% python3 -q
>>> import numpy as np
>>> np.set_printoptions(precision=1, suppress=True, linewidth=100)
>>> tidy = lambda a: np.round(a, 1) + 0
>>> m1 = np.tanh(np.array([[1.3, -0.9],
...     [-0.8, -0.5],
...     [1.2, -0.8],
...     [0.0, 0.2],
...     [-1.5, -0.3],
...     [-1.5, 0.0],
...     [0.3, 0.1],
...     [-2.2, -1.0],
...     [-0.8, -0.8],
...     [-0.8, 0.3],
...     [-0.1, 0.7],
...     [0.0, 1.1],
...     [-0.3, -0.4],
...     [-0.2, -0.5],
...     [1.1, -2.0],
...     [0.3, 0.4],
...     [1.5, -0.9],
...     [-0.3, 2.3],
...     [-1.8, -0.2],
...     [1.5, -0.4],
...     [-1.0, 0.3],
...     [1.0, -0.7],
...     [-0.4, 0.5],
...     [-0.8, -0.3],
...     [1.3, -0.8],
...     [0.4, 2.1],
...     [-0.7, -0.8],
...     [0.1, 0.8],
...     [0.8, 1.8],
...     [-2.3, 0.4]]) @ np.array([[2.3, 0.7, -1.4], [0.8, 0.8, 0.8]]))
>>> tidy(m1)
array([[ 1. ,  0.2, -1. ],
       [-1. , -0.7,  0.6],
       [ 1. ,  0.2, -1. ],
       [ 0.2,  0.2,  0.2],
       [-1. , -0.9,  1. ],
       [-1. , -0.8,  1. ],
       [ 0.6,  0.3, -0.3],
       [-1. , -1. ,  1. ],
       [-1. , -0.8,  0.4],
       [-0.9, -0.3,  0.9],
       [ 0.3,  0.5,  0.6],
       [ 0.7,  0.7,  0.7],
       [-0.8, -0.5,  0.1],
       [-0.7, -0.5, -0.1],
       [ 0.7, -0.7, -1. ],
       [ 0.8,  0.5, -0.1],
       [ 1. ,  0.3, -1. ],
       [ 0.8,  0.9,  1. ],
       [-1. , -0.9,  1. ],
       [ 1. ,  0.6, -1. ],
       [-1. , -0.4,  0.9],
       [ 0.9,  0.1, -1. ],
       [-0.5,  0.1,  0.7],
       [-1. , -0.7,  0.7],
       [ 1. ,  0.3, -1. ],
       [ 1. ,  1. ,  0.8],
       [-1. , -0.8,  0.3],
       [ 0.7,  0.6,  0.5],
       [ 1. ,  1. ,  0.3],
       [-1. , -0.9,  1. ]])
>>> Ac = m1 - m1.mean(axis=0)
>>> evecs = np.linalg.svd(Ac)[2][:2]
>>> B = Ac - Ac @ evecs.T @ evecs
>>> tidy(np.diag(evecs.T @ evecs))
array([0.6, 0.5, 0.9])
>>> print(tidy(np.linalg.norm(B) / np.linalg.norm(Ac)))
0.1
>>> W2 = m1[[23, 21]].astype(float)
>>> for _ in range(7):
...     z = np.linalg.norm(m1[:, None] - W2, axis=-1).argmin(axis=1)
...     W2 = np.array([m1[z == j].mean(axis=0) for j in range(2)])
... 
>>> z
array([1, 0, 1, 1, 0, 0, 1, 0, 0, 0, 1, 1, 0, 0, 1, 1, 1, 1, 0, 1, 0, 1, 0, 0, 1, 1, 0, 1, 1, 0])
>>> np.abs(W2[1] - W2[0]).argmax()
np.int64(0)
>>> np.bincount(z)
array([14, 16])
>>> tidy(W2)
array([[-0.9, -0.6,  0.7],
       [ 0.8,  0.4, -0.2]])
>>> Ac = (m1 - m1.mean(axis=0)) / m1.std(axis=0)
>>> print(np.argwhere(np.abs(Ac) > 2))
[]
>>> beta = np.linalg.lstsq(np.delete(Ac, 2, axis=1), Ac[:, 2])[0]
>>> print(np.abs(beta).argmax())
0
>>> tidy(beta)
array([-1.6,  1.1])
>>> print(tidy(1 - np.var(Ac[:, 2] - np.delete(Ac, 2, axis=1) @ beta)))
0.7
